>>> import numpy as np
>>> import numpy.linalg as la
>>> np.set_printoptions(precision=3, suppress=True, linewidth=120, legacy="1.25")
>>> rd = lambda a: np.round(a, 3) + 0
>>> f = np.array([2, 2, -3])
>>> v = np.array([-1, 0, -1, -5, 4, 5, -3])
>>> mat = f[:, None] + v[None, :]
>>> print(mat)
[[ 1  2  1 -3  6  7 -1]
 [ 1  2  1 -3  6  7 -1]
 [-4 -3 -4 -8  1  2 -6]]
>>> left, sigma, vt = la.svd(mat)
>>> print(np.argmax(sigma[:-1] / (sigma[1:] + 1e-6)) + 1)
2
>>> print(rd(sigma))
[15.235 10.766  0.   ]
>>> Y = left[:, :2] @ np.diag(sigma[:2]) @ vt[:2]
>>> print(rd(la.norm(mat - Y) / la.norm(mat)))
0.0
>>> print(rd(np.abs(mat - Y).max()))
0.0
>>> print(la.matrix_rank(Y))
2
>>> r = la.matrix_rank(mat)
>>> print(r)
2
>>> null = la.svd(mat)[2][r:].T
>>> print(null.shape)
(7, 5)
>>> print([int(la.matrix_rank(np.delete(mat, i, axis=0))) for i in range(3)])
[2, 2, 1]
>>> print(rd(mat @ null))
[[0. 0. 0. 0. 0.]
 [0. 0. 0. 0. 0.]
 [0. 0. 0. 0. 0.]]
>>> print([int(la.matrix_rank(mat[:, :j + 1])) for j in range(7)])
[1, 2, 2, 2, 2, 2, 2]
>>> data = np.load("data.npy")
>>> print(data)
[[ 1 -3  3  2 -1]
 [-3  1 -1 -1 -1]
 [ 2  3 -3 -3 -3]]
>>> f, v = data[2], data[1]
>>> print(f @ v)
6
>>> pr = (f @ v) / (f @ f) * f
>>> print(rd((v - pr) @ f))
0.0
>>> print(rd(pr))
[ 0.3   0.45 -0.45 -0.45 -0.45]
>>> Y = data / np.sqrt((data ** 2).mean(axis=1, keepdims=True))
>>> print(la.matrix_rank(data - data.mean(axis=1, keepdims=True)))
3
>>> left, sigma, vt = la.svd(data, full_matrices=False)
>>> print(left.shape, sigma.shape, vt.shape)
(3, 3) (3,) (3, 5)
>>> print(rd(np.sqrt((sigma ** 2).sum())), rd(la.norm(data)))
8.775 8.775
>>> print(rd(np.cumsum(sigma ** 2) / np.sum(sigma ** 2)))
[0.718 0.922 1.   ]
>>> print(rd(sigma))
[7.435 3.968 2.445]
>>> print(rd(sigma / sigma[0]))
[1.    0.534 0.329]
>>> print(rd(np.abs(vt[0])))
[0.039 0.578 0.578 0.503 0.277]
>>> print(np.abs(left[:, 0]).round(6).argmax())
2
>>> print(np.allclose(left * sigma @ vt, data))
True
>>> print(rd(vt @ vt.T))
[[1. 0. 0.]
 [0. 1. 0.]
 [0. 0. 1.]]
>>> print((sigma > 1e-8).sum())
3
>>> print(rd(left.T @ data @ vt.T))
[[7.435 0.    0.   ]
 [0.    3.968 0.   ]
 [0.    0.    2.445]]
>>> m1 = np.loadtxt("layer9.csv", delimiter=",")
>>> print(rd(m1))
[[  3.509   4.93   -5.442  -1.691]
 [  2.1     3.126  -3.151  -0.102]
 [  1.068   1.837  -1.691   0.764]
 [  1.001   1.753  -1.605   0.798]
 [  0.973   1.717  -1.569   0.81 ]
 [  0.661   1.301  -1.171   0.879]
 [  0.256   0.638  -0.593   0.595]
 [ -0.109  -0.35    0.363  -0.347]
 [ -0.123  -0.396   0.412  -0.39 ]
 [ -0.639  -2.301   2.69   -1.908]
 [ -2.382  -8.227  10.706  -4.349]
 [ -2.674  -9.147  11.995  -4.577]
 [ -2.962 -10.04   13.251  -4.774]
 [ -3.354 -11.241  14.947  -5.007]
 [ -5.081 -16.347  22.231  -5.682]]
>>> cov = np.cov(m1, rowvar=False)
>>> print(np.argsort(-m1.std(axis=0).round(6), kind="stable"))
[2 1 3 0]
>>> print(rd(np.median(m1, axis=0)))
[-0.109 -0.35   0.363 -0.39 ]
>>> print(rd(np.corrcoef(m1[:, 0], m1[:, 1])[0, 1]))
0.981
>>> print(np.argwhere(np.triu(np.abs(np.corrcoef(m1.T)) > 0.8, 1)))
[[0 1]
 [0 2]
 [0 3]
 [1 2]
 [1 3]
 [2 3]]
>>> print(rd(np.corrcoef(m1.T)))
[[ 1.     0.981 -0.974  0.831]
 [ 0.981  1.    -0.999  0.912]
 [-0.974 -0.999  1.    -0.911]
 [ 0.831  0.912 -0.911  1.   ]]
>>> print(rd(la.eigvalsh(cov)[::-1]))
[119.793   1.172   0.177   0.   ]
>>> Ac = m1 - m1.mean(axis=0)
>>> left, sigma, vt = la.svd(Ac, full_matrices=False)
>>> print(np.abs(vt[0]).argmax())
2
>>> print(rd((sigma ** 2).sum() ** 2 / (sigma ** 4).sum()))
1.023
>>> print(rd(Ac.mean(axis=0)))
[0. 0. 0. 0.]
>>> print(np.abs(left[:, 0]).argmax())
14
>>> left, sigma, vt = la.svd(m1)
>>> print(np.argmax(sigma[:-1] / (sigma[1:] + 1e-6)) + 1)
3
>>> print(rd(sigma))
[45.685  4.864  1.923  0.   ]
>>> Y = left[:, :3] @ np.diag(sigma[:3]) @ vt[:3]
>>> print(la.matrix_rank(m1, rtol=0.05))
2
>>> print(rd(Y))
[[  3.509   4.93   -5.442  -1.691]
 [  2.1     3.126  -3.151  -0.102]
 [  1.068   1.837  -1.691   0.764]
 [  1.001   1.753  -1.605   0.798]
 [  0.973   1.717  -1.569   0.81 ]
 [  0.661   1.301  -1.171   0.879]
 [  0.256   0.638  -0.593   0.595]
 [ -0.109  -0.35    0.363  -0.347]
 [ -0.123  -0.396   0.412  -0.39 ]
 [ -0.639  -2.301   2.69   -1.908]
 [ -2.382  -8.227  10.706  -4.349]
 [ -2.674  -9.147  11.995  -4.577]
 [ -2.962 -10.04   13.251  -4.774]
 [ -3.354 -11.241  14.947  -5.007]
 [ -5.081 -16.347  22.231  -5.682]]
>>> print(rd(la.norm(m1 - Y) / la.norm(m1)))
0.0
>>> Q, _ = la.qr(np.array([[0.6, 1.4, 0.5, 0.4, -2.6, 0.5, -0.8, -0.5],
...     [-1.3, 1.5, 0.2, 1.0, -1.3, 0.4, -1.0, -1.0],
...     [0.4, -0.1, -0.5, 1.2, 0.4, 1.5, -0.7, -1.1],
...     [0.6, 0.0, 0.1, 1.0, 0.0, -1.1, -0.5, 1.3],
...     [1.6, 1.2, -2.1, 0.6, 0.1, 1.0, 1.1, -0.2],
...     [1.4, -1.0, -1.1, 0.9, 1.5, -0.4, -0.8, 0.8],
...     [0.0, 0.3, -1.0, 0.4, -0.4, -0.4, 1.2, -1.2],
...     [0.5, -0.3, 1.1, 0.7, 0.5, -0.4, 1.8, 0.6]]))
>>> A = 2 * Q
>>> print(rd(A))
[[-0.443 -1.126  1.022  0.238  1.109  0.276  0.137  0.332]
 [ 0.96  -1.048 -0.252 -1.075 -0.4   -0.218  0.428  0.61 ]
 [-0.295  0.044 -0.233 -1.083  0.227  1.473 -0.199 -0.65 ]
 [-0.443 -0.049  0.413 -0.774  0.139 -1.092  0.522 -1.244]
 [-1.181 -1.054 -0.718  0.359 -0.906  0.009 -0.087 -0.145]
 [-1.033  0.655 -0.377 -0.657  0.376 -0.234  0.649  1.145]
 [ 0.    -0.231 -0.807 -0.318  0.903 -0.665 -1.391  0.04 ]
 [-0.369  0.19   1.166 -0.595 -0.873 -0.139 -1.059  0.46 ]]
>>> f = np.array([-6, 2])
>>> print(rd(np.cross(A[5, :3], A[7, :3])))
[0.835 1.344 0.045]
>>> X = np.array([[2.0, 1.0, 1.0, 0.0, 2.0, 0.0, 0.0, 0.0],
...     [0.0, 2.0, 2.0, 0.0, 1.0, 0.0, 0.0, 0.0],
...     [2.0, 0.0, 0.0, 0.0, 2.0, 0.0, 0.0, 0.0],
...     [2.0, 1.0, 2.0, 2.0, 1.0, 0.0, 0.0, 0.0],
...     [0.0, 0.0, 1.0, 0.0, 0.0, 0.0, 0.0, 0.0],
...     [0.0, 0.0, 0.0, 0.0, 0.0, 3.0, 0.0, 5.0],
...     [0.0, 0.0, 0.0, 0.0, 0.0, 1.0, 1.0, 2.0],
...     [0.0, 0.0, 0.0, 0.0, 0.0, 2.0, 2.0, 3.0]])
>>> vec = np.array([5, 3, 2, 3, 3, 2, 4, 0])
>>> rhs = X @ vec
>>> print(rhs)
[21. 13. 16. 26.  2.  6.  6. 12.]
>>> print(rd(la.solve(X, X[:, 3])))
[0. 0. 0. 1. 0. 0. 0. 0.]
>>> print(rd(la.solve(X, rhs)))
[5. 3. 2. 3. 3. 2. 4. 0.]
>>> print(rd(la.solve(X, rhs + X[:, 7])))
[5. 3. 2. 3. 3. 2. 4. 1.]
>>> cov = X.T @ X
>>> print((X @ X.T).shape)
(8, 8)
>>> print(la.matrix_rank(cov))
8
>>> print(np.allclose(cov, cov.T))
True
>>> J = np.load("case19.npy")
>>> print(J)
[[0.5   0.    0.    0.    0.    0.    0.    0.25  0.25 ]
 [0.25  0.5   0.    0.    0.    0.    0.    0.25  0.   ]
 [0.    0.    1.    0.    0.    0.    0.    0.    0.   ]
 [0.    0.25  0.    0.25  0.25  0.25  0.    0.    0.   ]
 [0.    0.    0.    0.    0.667 0.    0.    0.333 0.   ]
 [0.    0.    0.    0.    0.    1.    0.    0.    0.   ]
 [0.    0.    0.25  0.    0.25  0.25  0.25  0.    0.   ]
 [0.25  0.    0.25  0.    0.    0.    0.25  0.25  0.   ]
 [0.    0.25  0.    0.25  0.    0.    0.    0.25  0.25 ]]
>>> vec = np.array([2, 1, 1, 2, 3, 2, 2, 4, 2])
>>> rhs = J @ vec
>>> print(rhs)
[2.5   2.    1.    2.    3.333 2.    2.    2.25  2.25 ]
>>> print(rd(la.solve(J, rhs)))
[2. 1. 1. 2. 3. 2. 2. 4. 2.]
>>> def softmax(z):
...     e = np.exp(z - z.max(axis=-1, keepdims=True))
...     return e / e.sum(axis=-1, keepdims=True)
... 
>>> print(rd(softmax(J).sum(axis=1)))
[1. 1. 1. 1. 1. 1. 1. 1. 1.]
>>> print(rd(softmax(J[1])))
[0.126 0.161 0.098 0.098 0.098 0.098 0.098 0.126 0.098]
>>> print(rd(softmax(J[1] + 2)))
[0.126 0.161 0.098 0.098 0.098 0.098 0.098 0.126 0.098]
>>> att = J @ J.T / np.sqrt(9)
>>> print(rd(softmax(att)[1] @ J))
[0.115 0.117 0.161 0.056 0.128 0.161 0.054 0.151 0.057]
>>> print(rd(softmax(att)))
[[0.121 0.114 0.107 0.107 0.11  0.107 0.107 0.114 0.112]
 [0.114 0.121 0.107 0.111 0.11  0.107 0.107 0.111 0.114]
 [0.104 0.104 0.146 0.104 0.104 0.104 0.114 0.114 0.104]
 [0.107 0.111 0.107 0.116 0.113 0.116 0.111 0.107 0.111]
 [0.109 0.109 0.106 0.112 0.128 0.106 0.112 0.109 0.109]
 [0.104 0.104 0.104 0.114 0.104 0.146 0.114 0.104 0.104]
 [0.106 0.106 0.116 0.111 0.112 0.116 0.116 0.111 0.106]
 [0.114 0.111 0.116 0.107 0.11  0.107 0.111 0.116 0.109]
 [0.112 0.115 0.108 0.112 0.111 0.108 0.108 0.11  0.117]]
>>> print(softmax(att).round(6).argmax(axis=1))
[0 1 2 3 4 5 2 2 8]
>>> Y = la.inv(J)
>>> print(rd(la.slogdet(J)[0]))
1.0
>>> print(rd(la.det(J) * Y))
[[ 0.002  0.     0.     0.002  0.     0.    -0.001  0.001 -0.002]
 [ 0.     0.002  0.     0.     0.     0.     0.002 -0.002  0.   ]
 [ 0.     0.     0.001  0.     0.     0.     0.     0.     0.   ]
 [ 0.    -0.002  0.     0.004  0.     0.    -0.003  0.003  0.   ]
 [ 0.001  0.     0.     0.001  0.001  0.     0.001 -0.001 -0.001]
 [ 0.     0.     0.     0.     0.     0.001  0.     0.     0.   ]
 [-0.001  0.    -0.001 -0.001 -0.001 -0.001  0.003  0.001  0.001]
 [-0.001  0.     0.    -0.001  0.001  0.001 -0.003  0.003  0.001]
 [ 0.002  0.     0.    -0.003  0.     0.     0.004 -0.004  0.003]]
>>> print(rd(J @ Y))
[[1. 0. 0. 0. 0. 0. 0. 0. 0.]
 [0. 1. 0. 0. 0. 0. 0. 0. 0.]
 [0. 0. 1. 0. 0. 0. 0. 0. 0.]
 [0. 0. 0. 1. 0. 0. 0. 0. 0.]
 [0. 0. 0. 0. 1. 0. 0. 0. 0.]
 [0. 0. 0. 0. 0. 1. 0. 0. 0.]
 [0. 0. 0. 0. 0. 0. 1. 0. 0.]
 [0. 0. 0. 0. 0. 0. 0. 1. 0.]
 [0. 0. 0. 0. 0. 0. 0. 0. 1.]]
>>> print(np.allclose(Y, J.T))
False
>>> f = np.array([4, 3])
>>> print(np.cross(J[4, :3], J[7, :3]))
[0. 0. 0.]
>>> print(np.polyval(f, J[4]))
[3.    3.    3.    3.    5.668 3.    3.    4.332 3.   ]
>>> print(rd(np.correlate(J[4], J[7], "full")))
[0.    0.    0.    0.    0.    0.167 0.167 0.    0.083 0.083 0.167 0.    0.167 0.083 0.    0.083 0.   ]
>>> print(rd(np.array([np.convolve(row, f, "same") for row in J])))
[[2.    1.5   0.    0.    0.    0.    0.    1.    1.75 ]
 [1.    2.75  1.5   0.    0.    0.    0.    1.    0.75 ]
 [0.    0.    4.    3.    0.    0.    0.    0.    0.   ]
 [0.    1.    0.75  1.    1.75  1.75  0.75  0.    0.   ]
 [0.    0.    0.    0.    2.668 2.001 0.    1.332 0.999]
 [0.    0.    0.    0.    0.    4.    3.    0.    0.   ]
 [0.    0.    1.    0.75  1.    1.75  1.75  0.75  0.   ]
 [1.    0.75  1.    0.75  0.    0.    1.    1.75  0.75 ]
 [0.    1.    0.75  1.    0.75  0.    0.    1.    1.75 ]]
>>> Q, r_ = la.qr(J)
>>> print(np.allclose(r_.T @ r_, J.T @ J))
True
>>> print(rd(np.trace(Q @ Q.T)))
9.0
>>> print(rd(np.abs(np.diag(r_))))
[0.612 0.577 1.055 0.279 0.732 1.037 0.305 0.288 0.164]
>>> print(rd(Q.T @ Q))
[[1. 0. 0. 0. 0. 0. 0. 0. 0.]
 [0. 1. 0. 0. 0. 0. 0. 0. 0.]
 [0. 0. 1. 0. 0. 0. 0. 0. 0.]
 [0. 0. 0. 1. 0. 0. 0. 0. 0.]
 [0. 0. 0. 0. 1. 0. 0. 0. 0.]
 [0. 0. 0. 0. 0. 1. 0. 0. 0.]
 [0. 0. 0. 0. 0. 0. 1. 0. 0.]
 [0. 0. 0. 0. 0. 0. 0. 1. 0.]
 [0. 0. 0. 0. 0. 0. 0. 0. 1.]]
>>> M = np.load("arr.npy")
>>> print(M)
[[ 1 -1  1 -1  1 -1  1 -1]
 [ 1 -1 -1  1  1 -1 -1  1]
 [ 1  1 -1 -1 -1 -1  1  1]
 [ 1 -1 -1  1 -1  1  1 -1]
 [ 1  1  1  1 -1 -1 -1 -1]
 [ 1  1  1  1  1  1  1  1]]
>>> t = np.radians(72)
>>> r_ = np.eye(8)
>>> r_[2, 2] = r_[3, 3] = np.cos(t)
>>> r_[2, 3], r_[3, 2] = -np.sin(t), np.sin(t)
>>> print(rd(r_))
[[ 1.     0.     0.     0.     0.     0.     0.     0.   ]
 [ 0.     1.     0.     0.     0.     0.     0.     0.   ]
 [ 0.     0.     0.309 -0.951  0.     0.     0.     0.   ]
 [ 0.     0.     0.951  0.309  0.     0.     0.     0.   ]
 [ 0.     0.     0.     0.     1.     0.     0.     0.   ]
 [ 0.     0.     0.     0.     0.     1.     0.     0.   ]
 [ 0.     0.     0.     0.     0.     0.     1.     0.   ]
 [ 0.     0.     0.     0.     0.     0.     0.     1.   ]]
>>> Y = M @ r_.T
>>> print(np.allclose(M @ M.T, Y @ Y.T))
True
>>> print(rd(np.abs(Y - M).max(axis=0)))
[0.    0.    1.642 1.642 0.    0.    0.    0.   ]
>>> print(rd(la.svd(M, compute_uv=False)), rd(la.svd(Y, compute_uv=False)))
[2.828 2.828 2.828 2.828 2.828 2.828] [2.828 2.828 2.828 2.828 2.828 2.828]
>>> vec = np.array([-4, 4, 5, 2, -1])
>>> print(data @ np.eye(5)[2])
[ 3. -1. -3.]
>>> print(data * vec)
[[ -4 -12  15   4   1]
 [ 12   4  -5  -2   1]
 [ -8  12 -15  -6   3]]
>>> print(np.sign((data @ vec).round(6)))
[ 1  1 -1]
>>> print((data @ vec).argmax())
1
>>> rng = np.random.default_rng(67067)
>>> Y = M + rng.integers(-2, 3, (6, 2)) @ rng.integers(-2, 3, (2, 8))
>>> print(Y)
[[-3 -3  1 -5  3 -5  5  3]
 [-1 -5  1 -3  1 -3  7  9]
 [ 5  3 -1  3 -3  3 -3 -3]
 [-3  0 -3 -1  2 -3 -1 -3]
 [-5  1 -1 -3  3 -7 -1 -1]
 [ 6  2  2  5 -2  6 -1 -1]]
>>> print(rd(la.svd(Y - M, compute_uv=False)))
[21.024 12.529  0.     0.     0.     0.   ]
>>> print(rd(softmax(Y[0])))
[0.    0.    0.014 0.    0.105 0.    0.775 0.105]
>>> print(rd(softmax(10 * Y[0])))
[0. 0. 0. 0. 0. 0. 1. 0.]
>>> att = Y @ Y.T / np.sqrt(8)
>>> print(softmax(att).round(6).argmax(axis=1))
[1 1 2 4 4 5]
>>> print(rd(softmax(att)[0] @ Y))
[-1.66  -4.34   1.    -3.66   1.66  -3.66   6.34   7.019]
>>> print(rd(softmax(att)))
[[0.33  0.67  0.    0.    0.    0.   ]
 [0.    1.    0.    0.    0.    0.   ]
 [0.    0.    0.587 0.    0.    0.413]
 [0.    0.    0.    0.028 0.972 0.   ]
 [0.    0.    0.    0.    1.    0.   ]
 [0.    0.    0.    0.    0.    1.   ]]
>>> Y = M / np.sqrt((M ** 2).mean(axis=1, keepdims=True))
>>> print(M - M.mean(axis=1, keepdims=True))
[[ 1. -1.  1. -1.  1. -1.  1. -1.]
 [ 1. -1. -1.  1.  1. -1. -1.  1.]
 [ 1.  1. -1. -1. -1. -1.  1.  1.]
 [ 1. -1. -1.  1. -1.  1.  1. -1.]
 [ 1.  1.  1.  1. -1. -1. -1. -1.]
 [ 0.  0.  0.  0.  0.  0.  0.  0.]]
>>> print(la.matrix_rank(M - M.mean(axis=1, keepdims=True)))
5
>>> feats = np.loadtxt("a.csv", delimiter=",")
>>> print(feats)
[[2. 0. 0. 2. 1. 1. 1. 2. 2.]
 [2. 2. 0. 0. 2. 1. 1. 1. 2.]
 [2. 2. 2. 0. 0. 2. 1. 1. 1.]
 [1. 2. 2. 2. 0. 0. 2. 1. 1.]
 [1. 1. 2. 2. 2. 0. 0. 2. 1.]
 [1. 1. 1. 2. 2. 2. 0. 0. 2.]
 [2. 1. 1. 1. 2. 2. 2. 0. 0.]
 [0. 2. 1. 1. 1. 2. 2. 2. 0.]
 [0. 0. 2. 1. 1. 1. 2. 2. 2.]]
>>> print(rd(np.fft.fft(feats[0])))
[11. +0.j     0.5+2.389j  0.5+3.52j   2. +0.j     0.5-1.468j  0.5+1.468j  2. +0.j     0.5-3.52j   0.5-2.389j]
>>> print(rd(np.sort(np.abs(np.fft.fft(feats[0])))), rd(np.sort(la.svd(feats, compute_uv=False))))
[ 1.55   1.55   2.     2.     2.441  2.441  3.555  3.555 11.   ] [ 1.55   1.55   2.     2.     2.441  2.441  3.555  3.555 11.   ]
>>> print(feats @ (-1.0) ** np.arange(9))
[ 1.  3.  1.  1.  1.  1.  3. -3.  3.]
>>> print(feats @ np.ones(9))
[11. 11. 11. 11. 11. 11. 11. 11. 11.]
